% python3 -q
>>> import numpy as np
>>> np.set_printoptions(precision=2, suppress=True, linewidth=160)
>>> def rnd(a):
...     return np.round(a, 2) + 0
... 
>>> rng = np.random.default_rng(40)
>>> E = np.eye(4, dtype=int)[rng.permutation(4)]
>>> E
array([[0, 1, 0, 0],
       [1, 0, 0, 0],
       [0, 0, 0, 1],
       [0, 0, 1, 0]])
>>> # keeps lengths
>>> rnd(np.linalg.eigvals(E).sum().real)
np.float64(0.0)
>>> np.poly(E)
array([ 1.,  0., -2.,  0.,  1.])
>>> np.kron(np.eye(2, dtype=int), E)
array([[0, 1, 0, 0, 0, 0, 0, 0],
       [1, 0, 0, 0, 0, 0, 0, 0],
       [0, 0, 0, 1, 0, 0, 0, 0],
       [0, 0, 1, 0, 0, 0, 0, 0],
       [0, 0, 0, 0, 0, 1, 0, 0],
       [0, 0, 0, 0, 1, 0, 0, 0],
       [0, 0, 0, 0, 0, 0, 0, 1],
       [0, 0, 0, 0, 0, 0, 1, 0]])
>>> rnd(np.linalg.det(2 * E)), rnd(np.linalg.det(E))
(np.float64(16.0), np.float64(1.0))
>>> rnd(np.linalg.eigvals(E))
array([ 1., -1.,  1., -1.])
>>> W0 = np.load("layer2.npy")
>>> W0
array([[  8,   2,   2],
       [-12,  -3,  -2],
       [ -8,  -2,   0]])
>>> gram = W0.T @ W0
>>> np.allclose(gram, gram.T)
True
>>> gram
array([[272,  68,  40],
       [ 68,  17,  10],
       [ 40,  10,   8]])
>>> W0.sum(axis=0)
array([-12,  -3,   0])
>>> W0.shape
(3, 3)
>>> W0.sum(axis=1)
array([ 12, -17, -10])
>>> np.unravel_index(np.abs(W0).argmax(), W0.shape)
(np.int64(1), np.int64(0))
>>> m1 = np.load("dump.npy")
>>> rnd(m1)
array([[ 1.  ,  0.  ,  0.  ,  0.  ],
       [ 0.  ,  1.  ,  0.  ,  0.  ],
       [ 0.  ,  0.  ,  0.31,  0.95],
       [ 0.  ,  0.  , -0.95,  0.31]])
>>> U, sig, Vh = np.linalg.svd(W0, full_matrices=False)
>>> rnd(np.sqrt((sig ** 2).sum())), rnd(np.linalg.norm(W0))
(np.float64(17.23), np.float64(17.23))
>>> rnd(sig / sig[0])
array([1.  , 0.08, 0.  ])
>>> np.abs(U[:, 0]).round(6).argmax()
np.int64(1)
>>> rnd(U.T @ W0 @ Vh.T)
array([[17.17,  0.  ,  0.  ],
       [ 0.  ,  1.44,  0.  ],
       [ 0.  ,  0.  ,  0.  ]])
>>> rnd(Vh @ Vh.T)
array([[1., 0., 0.],
       [0., 1., 0.],
       [0., 0., 1.]])
>>> B = m1 + rng.integers(-2, 3, (4, 1)) @ rng.integers(-2, 3, (1, 4))
>>> rnd(B)
array([[-1.  ,  0.  ,  1.  , -2.  ],
       [ 0.  ,  1.  ,  0.  ,  0.  ],
       [-4.  ,  0.  ,  2.31, -3.05],
       [ 4.  ,  0.  , -2.95,  4.31]])
>>> rnd(np.linalg.svd(B - m1, compute_uv=False))
array([9., 0., 0., 0.])
>>> np.abs(B - m1).sum(axis=1)
array([ 5.,  0., 10., 10.])
>>> ev, vecs = np.linalg.eig(B)
>>> rnd(np.sort(np.linalg.eigvals(np.linalg.inv(B))))
array([-6.85,  0.25,  0.55,  1.  ])
>>> rnd(np.sort(np.linalg.eigvals(B @ B)))
array([ 0.02,  1.  ,  3.31, 15.56])
>>> rnd(np.sort(np.linalg.eigvals(B.T)))
array([-0.15,  1.  ,  1.82,  3.95])
>>> rnd(B @ vecs[:, 0] - ev[0] * vecs[:, 0])
array([0., 0., 0., 0.])
>>> B = np.array([[8, 7, 7, 8], [9, 2, 2, 3], [9, 6, 0, 5], [5, 4, 4, 8]])
>>> mat = B + B.T
>>> mat
array([[16, 16, 16, 13],
       [16,  4,  8,  7],
       [16,  8,  0,  9],
       [13,  7,  9, 16]])
>>> # equal to its transpose
>>> mat.reshape(-1, 2)
array([[16, 16],
       [16, 13],
       [16,  4],
       [ 8,  7],
       [16,  8],
       [ 0,  9],
       [13,  7],
       [ 9, 16]])
>>> mat.ravel(order="F")
array([16, 16, 16, 13, 16,  4,  8,  7, 16,  8,  0,  9, 13,  7,  9, 16])
>>> t3 = mat.reshape(4, 2, -1)
>>> t3.transpose(1, 0, 2)
array([[[16, 16],
        [16,  4],
        [16,  8],
        [13,  7]],

       [[16, 13],
        [ 8,  7],
        [ 0,  9],
        [ 9, 16]]])
>>> def softmax(z):
...     e = np.exp(z - z.max(axis=-1, keepdims=True))
...     return e / e.sum(axis=-1, keepdims=True)
... 
>>> rnd(softmax(10 * mat[0]))
array([0.33, 0.33, 0.33, 0.  ])
>>> scores = mat @ mat.T / np.sqrt(4)
>>> softmax(scores)[0] @ mat
array([16., 16., 16., 13.])
>>> rnd(softmax(scores + np.triu(np.full(scores.shape, -np.inf), 1)))
array([[1., 0., 0., 0.],
       [1., 0., 0., 0.],
       [1., 0., 0., 0.],
       [1., 0., 0., 0.]])
>>> ev, vecs = np.linalg.eigh(mat)
>>> rnd(np.abs(vecs[:, -1]))
array([0.65, 0.41, 0.4 , 0.5 ])
>>> rnd(vecs.T @ vecs)
array([[1., 0., 0., 0.],
       [0., 1., 0., 0.],
       [0., 0., 1., 0.],
       [0., 0., 0., 1.]])
>>> rnd(ev)
array([-10.37,  -5.75,   6.32,  45.8 ])
>>> np.unique(ev.round(6) + 0, return_counts=True)[1]
array([1, 1, 1, 1])
>>> rnd(vecs @ np.diag(ev) @ vecs.T)
array([[16., 16., 16., 13.],
       [16.,  4.,  8.,  7.],
       [16.,  8.,  0.,  9.],
       [13.,  7.,  9., 16.]])
>>> rnd(np.linalg.eigvalsh(mat + -1 * np.eye(4)))
array([-11.37,  -6.75,   5.32,  44.8 ])
>>> np.abs(vecs[:, -1]).round(6).argmax()
np.int64(0)
>>> rnd(np.linalg.eigvalsh(mat @ mat))
array([  33.12,   40.  ,  107.48, 2097.41])
>>> X = np.loadtxt("sample3.csv", delimiter=",")
>>> rnd(X)
array([[0.5 , 0.33, 0.17],
       [0.33, 0.67, 0.  ],
       [0.43, 0.29, 0.29]])
>>> # rows sum to 1
>>> w1 = np.array([[1, -1, -2, 2, 0], [1, 1, 0, -1, 0], [0, 1, 3, 0, -1]])
>>> c = np.array([0, 0, 1, -1, -1])
>>> hid = np.maximum(X @ w1 + c, 0)
>>> np.linalg.matrix_rank(hid)
np.int64(3)
>>> (hid > 0).astype(int)
array([[1, 0, 1, 0, 0],
       [1, 1, 1, 0, 0],
       [1, 1, 1, 0, 0]])
>>> rnd(hid)
array([[0.83, 0.  , 0.5 , 0.  , 0.  ],
       [1.  , 0.33, 0.33, 0.  , 0.  ],
       [0.71, 0.14, 1.  , 0.  , 0.  ]])
>>> cent = np.array([[0, 3], [-3, -1], [-2, -2], [2, -1], [-3, 2]])
>>> (hid @ cent).round(6).argmax(axis=1)
array([1, 1, 1])
>>> rnd(hid @ cent)
array([[-1.  ,  1.5 ],
       [-1.67,  2.  ],
       [-2.43,  0.  ]])
>>> t3 = np.stack([X, 3 * X, X[::-1]])
>>> rnd(np.linalg.norm(t3, axis=(1, 2)))
array([1.14, 3.41, 1.14])
>>> rnd(np.linalg.det(t3))
array([ 0.03,  0.86, -0.03])
>>> rnd(np.einsum("bij,cij->bc", t3, t3))
array([[ 1.29,  3.87,  1.27],
       [ 3.87, 11.62,  3.81],
       [ 1.27,  3.81,  1.29]])
>>> np.all(np.linalg.eigvalsh(E) > 0)
np.False_
>>> [round(float(np.linalg.det(E[:i, :i])), 2) + 0 for i in range(1, 5)]
[0.0, -1.0, 0.0, 1.0]
>>> F = np.load("case7.npy")
>>> F
array([[-2.41,  1.48, -4.78],
       [-1.89,  0.8 , -5.32],
       [-0.33, -0.19, -2.11],
       [-0.91, -0.59, -6.32],
       [ 0.23, -0.9 , -2.59],
       [ 0.71, -1.59, -3.09],
       [-1.12,  0.28, -3.73],
       [-1.59,  1.  , -3.2 ],
       [-0.07, -1.14, -4.67],
       [-1.61,  0.99, -3.19],
       [-1.89,  0.78, -5.3 ],
       [-1.91,  0.76, -5.3 ],
       [-0.63, -0.38, -4.21],
       [-1.89,  0.84, -5.28]])
>>> U, sig, Vh = np.linalg.svd(W0)
>>> np.argmax(sig[:-1] / (sig[1:] + 1e-6)) + 1
np.int64(2)
>>> rnd(sig)
array([17.17,  1.44,  0.  ])
>>> B = U[:, :2] @ np.diag(sig[:2]) @ Vh[:2]
>>> np.linalg.matrix_rank(B)
np.int64(2)
>>> np.linalg.matrix_rank(W0, rtol=0.05)
np.int64(2)
>>> rnd(B)
array([[  8.,   2.,   2.],
       [-12.,  -3.,  -2.],
       [ -8.,  -2.,   0.]])
>>> M = np.load("data.npy")
>>> M
array([[  4,  -8,  -5,   7],
       [  2, -10,  -7,   5],
       [  2, -10,  -7,   5]])
>>> r = np.linalg.matrix_rank(M)
>>> r
np.int64(2)
>>> null = np.linalg.svd(M)[2][r:].T
>>> rnd(null @ null.T)
array([[ 0.62, -0.03, -0.12, -0.47],
       [-0.03,  0.38, -0.47,  0.12],
       [-0.12, -0.47,  0.62, -0.03],
       [-0.47,  0.12, -0.03,  0.38]])
